$ ipython --no-banner

In [1]: import numpy as np

In [2]: from numpy import linalg as LA

In [3]: np.set_printoptions(suppress=True, linewidth=120)

In [4]: def rd(a):
   ...:     return np.round(a, 1) + 0
   ...: 

In [5]: X = np.loadtxt("layer5.csv", delimiter=",")

In [6]: rd(X)
Out[6]: 
array([[ 1.4,  2.4, -4.2],
       [-2.7, -2.1, -3.6],
       [ 3. ,  2.5,  3.2],
       [ 2.6,  3.4, -2.6],
       [ 0. ,  1.1, -4.9],
       [ 3.4,  3.6, -0.1],
       [ 2.7,  2. ,  3.7],
       [ 3.4,  3.7, -0.3],
       [ 2.9,  2.3,  3.4],
       [-2.1, -3. ,  3.5],
       [ 3.4,  3.2,  1.8],
       [ 0.1,  1.2, -4.8]])

In [7]: # rank 2

In [8]: Xc = X - X.mean(axis=0)

In [9]: vecs = LA.svd(Xc)[2][:2]

In [10]: out = Xc - Xc @ vecs.T @ vecs

In [11]: LA.norm(out, axis=1).round(6).argmax()
Out[11]: np.int64(0)

In [12]: rd(LA.norm(out) / LA.norm(Xc))
Out[12]: np.float64(0.0)

In [13]: mat = np.diag(10 * np.array([5, 4])) + np.array([[2, 0], [1, 2]])

In [14]: mat
Out[14]: 
array([[52,  0],
       [ 1, 42]])

In [15]: # triangular: eigenvalues sit on the diagonal

In [16]: mat.shape
Out[16]: (2, 2)

In [17]: mat.sum(axis=1)
Out[17]: array([52, 43])

In [18]: np.unravel_index(np.abs(mat).argmax(), mat.shape)
Out[18]: (np.int64(0), np.int64(0))

In [19]: np.diff(mat, axis=0)
Out[19]: array([[-51,  42]])

In [20]: LA.matrix_rank(mat)
Out[20]: np.int64(2)

In [21]: np.count_nonzero(mat)
Out[21]: np.int64(3)

In [22]: mat.mean(axis=0)
Out[22]: array([26.5, 21. ])

In [23]: rd(LA.svd(mat, compute_uv=False))
Out[23]: array([52., 42.])

In [24]: mat.sum(axis=0)
Out[24]: array([53, 42])

In [25]: mat - mat[0]
Out[25]: 
array([[  0,   0],
       [-51,  42]])

In [26]: x = np.array([5, 9])

In [27]: rhs = mat @ x

In [28]: b, lr = np.zeros(2), 1 / LA.norm(mat, 2) ** 2

In [29]: for i in range(250):
    ...:     b -= lr * mat.T @ (mat @ b - rhs)
    ...:     if i % 50 == 0: print(i, round(LA.norm(mat @ b - rhs), 1))
    ...: 
0 128.5
50 0.0
100 0.0
150 0.0
200 0.0

In [30]: rd(LA.cond(mat))
Out[30]: np.float64(1.2)

In [31]: rd(LA.norm(mat, "nuc"))
Out[31]: np.float64(94.0)

In [32]: rd(LA.norm(mat[0], 1)), rd(LA.norm(mat[0], np.inf))
Out[32]: (np.float64(52.0), np.float64(52.0))

In [33]: rd(LA.norm(mat[0] - mat[1]))
Out[33]: np.float64(66.1)

In [34]: blk = np.stack([mat, 2 * mat, mat[::-1]])

In [35]: np.einsum("bij,cij->bc", blk, blk)
Out[35]: 
array([[ 4469,  8938,   104],
       [ 8938, 17876,   208],
       [  104,   208,  4469]])

In [36]: blk.shape
Out[36]: (3, 2, 2)

In [37]: rd(LA.det(blk))
Out[37]: array([ 2184.,  8736., -2184.])

In [38]: out = np.array([[2, 1, 1, 2], [0, 1, 1, 2], [0, 0, 2, 0], [0, 1, 2, 2]])

In [39]: K = np.triu(out, 1)

In [40]: K
Out[40]: 
array([[0, 1, 1, 2],
       [0, 0, 1, 2],
       [0, 0, 0, 0],
       [0, 0, 0, 0]])

In [41]: W1 = np.array([[3, -5, -2, -4], [-1, 1, -4, -1], [2, -2, 0, -3], [-2, 5, 2, 4]])

In [42]: b = np.array([9, 4, 4, 4])

In [43]: act = np.maximum(K @ W1 + b, 0)

In [44]: act
Out[44]: 
array([[ 6, 13,  4,  8],
       [ 7, 12,  8,  9],
       [ 9,  4,  4,  4],
       [ 9,  4,  4,  4]])

In [45]: (act > 0).astype(int)
Out[45]: 
array([[1, 1, 1, 1],
       [1, 1, 1, 1],
       [1, 1, 1, 1],
       [1, 1, 1, 1]])

In [46]: LA.matrix_rank(act)
Out[46]: np.int64(3)

In [47]: (act > 0).mean(axis=0)
Out[47]: array([1., 1., 1., 1.])

In [48]: basis = np.array([[0, 2], [3, 3], [2, 1], [0, 3]])

In [49]: (act @ basis).round(6).argmax(axis=1)
Out[49]: array([1, 1, 1, 1])

In [50]: act @ basis
Out[50]: 
array([[47, 79],
       [52, 85],
       [20, 46],
       [20, 46]])

In [51]: W1 @ basis
Out[51]: 
array([[-19, -23],
       [ -5,  -6],
       [ -6, -11],
       [ 19,  25]])

In [52]: proj = np.triu(np.array([[9, 6, 2, 6], [5, 5, 1, 0], [9, 3, 9, 0], [7, 5, 5, 1]]), 1) + np.eye(4)

In [53]: out = proj @ act @ LA.inv(proj)

In [54]: rd(np.poly(out))
Out[54]: array([   1.,  -26.,  -51., -469.,    0.])

In [55]: out
Out[55]: 
array([[ 120., -603.,  447., -626.],
       [  16.,  -80.,   60.,  -83.],
       [   9.,  -50.,   36.,  -50.],
       [   9.,  -50.,   36.,  -50.]])

In [56]: [int(LA.matrix_rank(LA.matrix_power(K, p))) for p in range(1, 5)]
Out[56]: [2, 1, 0, 0]

In [57]: LA.matrix_rank(K - K[0, 0] * np.eye(4))
Out[57]: np.int64(2)

In [58]: rd(np.sort(LA.eigvals(K)))
Out[58]: array([0., 0., 0., 0.])

In [59]: K @ K
Out[59]: 
array([[0, 0, 1, 2],
       [0, 0, 0, 0],
       [0, 0, 0, 0],
       [0, 0, 0, 0]])

In [60]: F = np.minimum.outer(np.arange(1, 6), np.arange(1, 6)) * 4

In [61]: F
Out[61]: 
array([[ 4,  4,  4,  4,  4],
       [ 4,  8,  8,  8,  8],
       [ 4,  8, 12, 12, 12],
       [ 4,  8, 12, 16, 16],
       [ 4,  8, 12, 16, 20]])

In [62]: # symmetric

In [63]: W1 = np.array([[1, -1, 3, -2, 2],
    ...:     [-3, 3, -1, 2, 3],
    ...:     [2, 3, -1, -3, 0],
    ...:     [0, -3, 0, -2, 2],
    ...:     [3, 0, -3, 2, -3]])

In [64]: b = np.array([-1, 2, 0, -2, 2])

In [65]: act = np.maximum(F @ W1 + b, 0)

In [66]: LA.matrix_rank(act)
Out[66]: np.int64(3)

In [67]: basis = np.array([[-6, 7, 7], [2, 1, -7], [-3, -4, 9], [5, -5, 0], [0, -2, -8]])

In [68]: W1 @ basis
Out[68]: 
array([[-27,   0,  25],
       [ 37, -30, -75],
       [-18,  36, -16],
       [-16,   3,   5],
       [  1,  29,  18]])

In [69]: (act @ basis).round(6).argmax(axis=1)
Out[69]: array([1, 1, 1, 1, 1])

In [70]: f = np.array([5, 4])

In [71]: np.convolve(F[4], f)
Out[71]: array([ 20,  56,  92, 128, 164,  80])

In [72]: np.polyval(f, F[4])
Out[72]: array([ 24,  44,  64,  84, 104])

In [73]: L = LA.cholesky(F)

In [74]: np.prod(np.diag(L)) ** 2, rd(LA.det(F))
Out[74]: (np.float64(1024.0), np.float64(1024.0))

In [75]: LA.eigvalsh(F).min() > 0
Out[75]: np.True_

In [76]: L @ L.T
Out[76]: 
array([[ 4.,  4.,  4.,  4.,  4.],
       [ 4.,  8.,  8.,  8.,  8.],
       [ 4.,  8., 12., 12., 12.],
       [ 4.,  8., 12., 16., 16.],
       [ 4.,  8., 12., 16., 20.]])

In [77]: x = np.array([0, 3, 2, 0, 1])

In [78]: rhs = F @ x

In [79]: b, lr = np.zeros(5), 1 / LA.norm(F, 2) ** 2

In [80]: for i in range(150):
    ...:     b -= lr * F.T @ (F @ b - rhs)
    ...:     if i % 50 == 0: print(i, round(LA.norm(F @ b - rhs), 1))
    ...: 
0 11.2
50 6.1
100 3.8

In [81]: rd(b)
Out[81]: array([1. , 1.9, 1.7, 1. , 0.6])

In [82]: Xc = X - X.mean(axis=0)

In [83]: left, sv, vt = LA.svd(Xc, full_matrices=False)

In [84]: rd(sv ** 2 / (sv ** 2).sum())
Out[84]: array([0.6, 0.4, 0. ])

In [85]: np.searchsorted(np.cumsum(sv ** 2) / (sv ** 2).sum(), 0.9) + 1
Out[85]: np.int64(2)

In [86]: rd(sv)
Out[86]: array([12.2,  9.4,  0. ])

In [87]: LA.matrix_rank(Xc)
Out[87]: np.int64(2)

In [88]: (np.sign(left[:, 0]) == np.sign(left[0, 0])).astype(int)
Out[88]: array([1, 1, 0, 1, 1, 0, 0, 0, 0, 0, 0, 1])

In [89]: f = np.array([9, 3, 4])

In [90]: W0 = -1 * np.eye(3) + np.outer(f, f)

In [91]: W0
Out[91]: 
array([[80., 27., 36.],
       [27.,  8., 12.],
       [36., 12., 15.]])

In [92]: ev, vecs = LA.eigh(W0)

In [93]: x = np.array([5, 1, 8])

In [94]: x @ W0 @ x
Out[94]: np.float64(6310.0)

In [95]: rd(LA.eigvalsh(W0[1:, 1:]))
Out[95]: array([-1., 24.])

In [96]: rd(vecs * np.abs(ev) @ vecs.T)
Out[96]: 
array([[80.5, 26.5, 35.3],
       [26.5,  9.8, 11.8],
       [35.3, 11.8, 16.7]])

In [97]: rd(LA.det(W0.T))
Out[97]: np.float64(105.0)

In [98]: rd(LA.eigvals(W0))
Out[98]: array([105.,  -1.,  -1.])

In [99]: np.einsum("ii->", W0)
Out[99]: np.float64(103.0)

In [100]: np.einsum("ij,ji->", W0, W0)
Out[100]: np.float64(11027.0)

In [101]: rd(LA.norm(W0, 2) / LA.norm(W0))
Out[101]: np.float64(1.0)

In [102]: [round(float(x), 1) for x in LA.svd(W0, compute_uv=False)[:3]]
Out[102]: [105.0, 1.0, 1.0]

In [103]: round(np.log10(LA.cond(W0)))
Out[103]: 2

In [104]: np.argsort(-LA.norm(W0, axis=0).round(6), kind="stable")[:3]
Out[104]: array([0, 2, 1])

In [105]: LA.matrix_rank(W0, rtol=0.1)
Out[105]: np.int64(1)

In [106]: rng = np.random.default_rng(4969)

In [107]: labels = rng.permutation(3)

In [108]: out = W0[:, labels] * rng.choice([-1, 1], 3)

In [109]: out
Out[109]: 
array([[ 80.,  27., -36.],
       [ 27.,   8., -12.],
       [ 36.,  12., -15.]])

In [110]: left, _, vt = LA.svd(W0.T @ out)

In [111]: labels
Out[111]: array([0, 1, 2])

In [112]: O, Rm = LA.qr(out)

In [113]: np.allclose(Rm.T @ Rm, out.T @ out)
Out[113]: True

In [114]: rd(Rm)
Out[114]: 
array([[-91.8, -30.6,  40.8],
       [  0. ,   1.1,  -0.1],
       [  0. ,   0. ,   1.1]])

In [115]: rd(np.trace(O @ O.T))
Out[115]: np.float64(3.0)

In [116]: rd(O.T @ O)
Out[116]: 
array([[1., 0., 0.],
       [0., 1., 0.],
       [0., 0., 1.]])

In [117]: rd(np.abs(np.diag(Rm)))
Out[117]: array([91.8,  1.1,  1.1])

In [118]: rd(O @ Rm)
Out[118]: 
array([[ 80.,  27., -36.],
       [ 27.,   8., -12.],
       [ 36.,  12., -15.]])
